$ python -q
>>> import numpy as np
>>> np.set_printoptions(suppress=True, linewidth=120)
>>> tidy = lambda a: np.round(a, 2) + 0
>>> X = np.array([[7.17, -3.01, -0.38],
...     [6.71, -3.03, -0.27],
...     [6.03, -2.86, -0.24],
...     [5.36, -3.11, -0.59],
...     [5.48, -3.45, -0.68],
...     [7.13, -2.4, 0.65],
...     [6.32, -2.02, 1.13],
...     [6.65, -3.58, -0.3],
...     [6.72, -3.46, -0.87],
...     [6.05, -2.69, 1.01],
...     [6.59, -3.17, 0.09],
...     [5.99, -3.27, 1.23],
...     [6.95, -2.56, 0.31],
...     [6.57, -2.65, 0.94],
...     [6.18, -1.94, -0.38],
...     [5.94, -2.68, -0.03],
...     [7.02, -2.45, 0.08],
...     [6.37, -2.97, -0.24],
...     [6.08, -2.72, 1.62]])
>>> print(X)
[[ 7.17 -3.01 -0.38]
 [ 6.71 -3.03 -0.27]
 [ 6.03 -2.86 -0.24]
 [ 5.36 -3.11 -0.59]
 [ 5.48 -3.45 -0.68]
 [ 7.13 -2.4   0.65]
 [ 6.32 -2.02  1.13]
 [ 6.65 -3.58 -0.3 ]
 [ 6.72 -3.46 -0.87]
 [ 6.05 -2.69  1.01]
 [ 6.59 -3.17  0.09]
 [ 5.99 -3.27  1.23]
 [ 6.95 -2.56  0.31]
 [ 6.57 -2.65  0.94]
 [ 6.18 -1.94 -0.38]
 [ 5.94 -2.68 -0.03]
 [ 7.02 -2.45  0.08]
 [ 6.37 -2.97 -0.24]
 [ 6.08 -2.72  1.62]]
>>> Xc = X - X.mean(axis=0)
>>> V = np.linalg.svd(Xc)[2][:1]
>>> A2 = Xc - Xc @ V.T @ V
>>> print(tidy(A2.std(axis=0)))
[0.5  0.36 0.15]
>>> print(tidy(np.cov(Xc @ V.T, rowvar=False)))
0.58
>>> rng = np.random.default_rng(94871)
>>> A2 = X + rng.integers(-2, 3, (19, 1)) @ rng.integers(-2, 3, (1, 3))
>>> print(A2)
[[ 9.17 -3.01 -0.38]
 [ 7.71 -3.03 -0.27]
 [ 4.03 -2.86 -0.24]
 [ 7.36 -3.11 -0.59]
 [ 7.48 -3.45 -0.68]
 [ 5.13 -2.4   0.65]
 [ 5.32 -2.02  1.13]
 [ 5.65 -3.58 -0.3 ]
 [ 5.72 -3.46 -0.87]
 [ 6.05 -2.69  1.01]
 [ 4.59 -3.17  0.09]
 [ 7.99 -3.27  1.23]
 [ 5.95 -2.56  0.31]
 [ 6.57 -2.65  0.94]
 [ 8.18 -1.94 -0.38]
 [ 7.94 -2.68 -0.03]
 [ 8.02 -2.45  0.08]
 [ 7.37 -2.97 -0.24]
 [ 5.08 -2.72  1.62]]
>>> print(np.abs(A2 - X).sum(axis=1))
[2. 1. 2. 2. 2. 2. 1. 1. 1. 0. 2. 2. 1. 0. 2. 2. 1. 1. 1.]
>>> print(A2 - X)
[[ 2.  0.  0.]
 [ 1.  0.  0.]
 [-2.  0.  0.]
 [ 2.  0.  0.]
 [ 2.  0.  0.]
 [-2.  0.  0.]
 [-1.  0.  0.]
 [-1.  0.  0.]
 [-1.  0.  0.]
 [ 0.  0.  0.]
 [-2.  0.  0.]
 [ 2.  0.  0.]
 [-1.  0.  0.]
 [ 0.  0.  0.]
 [ 2.  0.  0.]
 [ 2.  0.  0.]
 [ 1.  0.  0.]
 [ 1.  0.  0.]
 [-1.  0.  0.]]
>>> print(tidy(np.linalg.svd(A2 - X, compute_uv=False)))
[6.63 0.   0.  ]
>>> Xc = X - X.mean(axis=0)
>>> left, s, Vh = np.linalg.svd(Xc, full_matrices=False)
>>> print(np.abs(Vh[0]).argmax())
2
>>> print(tidy(Xc.mean(axis=0)))
[0. 0. 0.]
>>> print(tidy(Vh[0] * np.sign(Vh[0, np.abs(Vh[0]).argmax()])))
[0.07 0.35 0.93]
>>> A2 = np.array([[0, 5], [1, 3], [2, -1]])
>>> print(np.linalg.matrix_rank(np.vstack([X, A2.T])))
3
>>> print(tidy(np.einsum("ij->j", X)))
[121.31 -54.02   3.08]
>>> A2 = np.c_[X[:, :1] @ np.array([[1]]), np.array([-1, 2, 0, 1, 0, -3, -1, -3, 0, 1, -1, 0, 0, 2, -2, 0, 0, 3, -1])]
>>> print(A2)
[[ 7.17 -1.  ]
 [ 6.71  2.  ]
 [ 6.03  0.  ]
 [ 5.36  1.  ]
 [ 5.48  0.  ]
 [ 7.13 -3.  ]
 [ 6.32 -1.  ]
 [ 6.65 -3.  ]
 [ 6.72  0.  ]
 [ 6.05  1.  ]
 [ 6.59 -1.  ]
 [ 5.99  0.  ]
 [ 6.95  0.  ]
 [ 6.57  2.  ]
 [ 6.18 -2.  ]
 [ 5.94  0.  ]
 [ 7.02  0.  ]
 [ 6.37  3.  ]
 [ 6.08 -1.  ]]
>>> print(tidy(np.linalg.norm(A2 - X @ np.linalg.lstsq(X, A2)[0], axis=0)))
[0.   6.49]
>>> print(tidy(np.linalg.lstsq(X, A2[:, 0])[0]))
[1. 0. 0.]
>>> print(np.linalg.matrix_rank(A2))
2
>>> print(np.linalg.matrix_rank(np.c_[X, A2]))
4
>>> theta = np.sort(rng.uniform(-2, 2, 10))
>>> A = np.c_[theta, theta ** 2, theta ** 3] @ np.array([[-1, 0, 0, 2], [2, -2, -2, 2], [1, -2, 0, 0]])
>>> print(tidy(A))
[[  2.61   3.45  -5.39   2.1 ]
 [  2.59   1.67  -4.01   1.18]
 [  2.58   1.62  -3.97   1.15]
 [  2.15   0.18  -2.33   0.17]
 [ -0.11  -0.07  -0.06   0.41]
 [  3.59  -6.63  -2.99   5.43]
 [  4.06  -7.42  -3.26   5.81]
 [  4.42  -8.02  -3.46   6.09]
 [  6.37 -11.23  -4.5    7.49]
 [ 12.24 -21.03  -7.24  11.05]]
>>> C = A[[2, 9]].astype(float)
>>> for _ in range(7):
...     z = np.linalg.norm(A[:, None] - C, axis=-1).argmin(axis=1)
...     C = np.array([A[z == j].mean(axis=0) for j in range(2)])
... 
>>> print(z)
[0 0 0 0 0 0 0 0 1 1]
>>> print(np.bincount(z))
[8 2]
>>> print(tidy(C[1] - C[0]))
[  6.56 -14.23  -2.69   6.48]
>>> print(np.abs(C[1] - C[0]).argmax())
1
>>> left, s, Vh = np.linalg.svd(A)
>>> print(tidy(s))
[36.8  10.32  2.93  0.  ]
>>> print(np.argmax(s[:-1] / (s[1:] + 1e-6)) + 1)
3
>>> A2 = left[:, :3] @ np.diag(s[:3]) @ Vh[:3]
>>> print(tidy(np.linalg.norm(A - A2) / np.linalg.norm(A)))
0.0
>>> print(np.linalg.matrix_rank(A, rtol=0.05))
3
>>> print(tidy(np.linalg.norm(A - A2, 2)), tidy(s[3]))
0.0 0.0
>>> print(np.linalg.matrix_rank(A2))
3
>>> print(tidy(np.abs(A - A2).max()))
0.0
>>> left, s, Vh = np.linalg.svd(A, full_matrices=False)
>>> print(tidy(left.T @ A @ Vh.T))
[[36.8   0.    0.    0.  ]
 [ 0.   10.32  0.    0.  ]
 [ 0.    0.    2.93  0.  ]
 [ 0.    0.    0.    0.  ]]
>>> print((s > 1e-8).sum())
3
>>> print(np.unique(A.round(6), axis=0).shape)
(10, 4)
>>> print(np.allclose(A[:-1].T @ np.linalg.lstsq(A[:-1].T, A[-1])[0], A[-1]))
True
>>> print(np.linalg.lstsq(A[:-1].T, A[-1])[2])
3
>>> print(tidy(A @ np.linalg.pinv(A) @ A))
[[  2.61   3.45  -5.39   2.1 ]
 [  2.59   1.67  -4.01   1.18]
 [  2.58   1.62  -3.97   1.15]
 [  2.15   0.18  -2.33   0.17]
 [ -0.11  -0.07  -0.06   0.41]
 [  3.59  -6.63  -2.99   5.43]
 [  4.06  -7.42  -3.26   5.81]
 [  4.42  -8.02  -3.46   6.09]
 [  6.37 -11.23  -4.5    7.49]
 [ 12.24 -21.03  -7.24  11.05]]
>>> print(tidy(np.trace(np.linalg.pinv(A) @ A)))
3.0
>>> print(np.abs(np.diag(np.linalg.qr(A)[1])) > 1e-9)
[ True  True  True False]
>>> K = np.loadtxt("m.csv", delimiter=",")
>>> print(K)
[[ 15.   -0.3  -1.2]
 [-12.    0.1  -0.7]
 [ -2.   -0.6  -0.8]
 [ 10.   -0.5   0.6]]
>>> print(np.linalg.matrix_rank(K, rtol=0.1))
1
>>> print(np.argsort(-np.linalg.norm(K, axis=0).round(6), kind="stable")[:3])
[0 2 1]
>>> print(tidy(np.linalg.norm(K, 2) / np.linalg.norm(K)))
1.0
>>> print(tidy(np.abs(np.linalg.svd(K)[2][-1])))
[0.02 0.99 0.17]
>>> left, s, Vh = np.linalg.svd(K)
>>> print(tidy(s))
[21.75  1.73  0.67]
>>> print(np.argmax(s[:-1] / (s[1:] + 1e-6)) + 1)
1
>>> A2 = left[:, :1] @ np.diag(s[:1]) @ Vh[:1]
>>> print(tidy(np.linalg.norm(K - A2, 2)), tidy(s[1]))
1.73 1.73
>>> print(tidy(np.linalg.norm(K - A2) / np.linalg.norm(K)))
0.08
>>> print(np.linalg.matrix_rank(A2))
1
>>> print(tidy(np.abs(K - A2).max()))
1.14
>>> r0, g = K[3], K[1]
>>> print(r0 @ g)
-120.47
>>> pr = (r0 @ g) / (r0 @ r0) * r0
>>> print(tidy(np.linalg.norm(r0 + g) ** 2 + np.linalg.norm(r0 - g) ** 2))
490.22
>>> print(tidy((g - pr) @ r0))
0.0
>>> arr = np.array([[0, 1, 0], [1, 0, 0], [0, 0, 1]])
>>> print(arr.sum(axis=1))
[1 1 1]
>>> pr = np.eye(3)[1]
>>> for _ in range(6):
...     pr = pr @ arr
...     print(pr.round(2))
... 
[1. 0. 0.]
[0. 1. 0.]
[1. 0. 0.]
[0. 1. 0.]
[1. 0. 0.]
[0. 1. 0.]
>>> W = np.array([[1, 2, 0, 0, 2], [0, 0, 2, 0, 2], [-2, 1, -1, -1, 1]])
>>> b = np.array([5, 3, 5, 5, 5])
>>> hid = np.maximum(arr @ W + b, 0)
>>> print((hid > 0).astype(int))
[[1 1 1 1 1]
 [1 1 1 1 1]
 [1 1 1 1 1]]
>>> print(np.linalg.matrix_rank(hid))
3
>>> C = np.array([[3, 2, 1], [3, 1, 2], [1, 0, 0], [2, 3, 2], [3, 1, 2]])
>>> print(W @ C)
[[15  6  9]
 [ 8  2  4]
 [-3 -5  0]]
>>> W0 = np.load("x.npy")
>>> print(W0)
[[ 1  0  0  0]
 [ 0 -2  0  0]
 [ 0  0 -1  3]
 [ 0  0  1 -3]]
>>> left, s, Vh = np.linalg.svd(W0)
>>> print(tidy(s))
[4.47 2.   1.   0.  ]
>>> print(np.argmax(s[:-1] / (s[1:] + 1e-6)) + 1)
3
>>> A2 = left[:, :3] @ np.diag(s[:3]) @ Vh[:3]
>>> print(tidy(A2))
[[ 1.  0.  0.  0.]
 [ 0. -2.  0.  0.]
 [ 0.  0. -1.  3.]
 [ 0.  0.  1. -3.]]
>>> print(tidy(np.abs(W0 - A2).max()))
0.0
>>> print(tidy(np.linalg.norm(W0 - A2, 2)), tidy(s[3]))
0.0 0.0
>>> print(tidy(np.linalg.norm(W0 - A2) / np.linalg.norm(W0)))
0.0
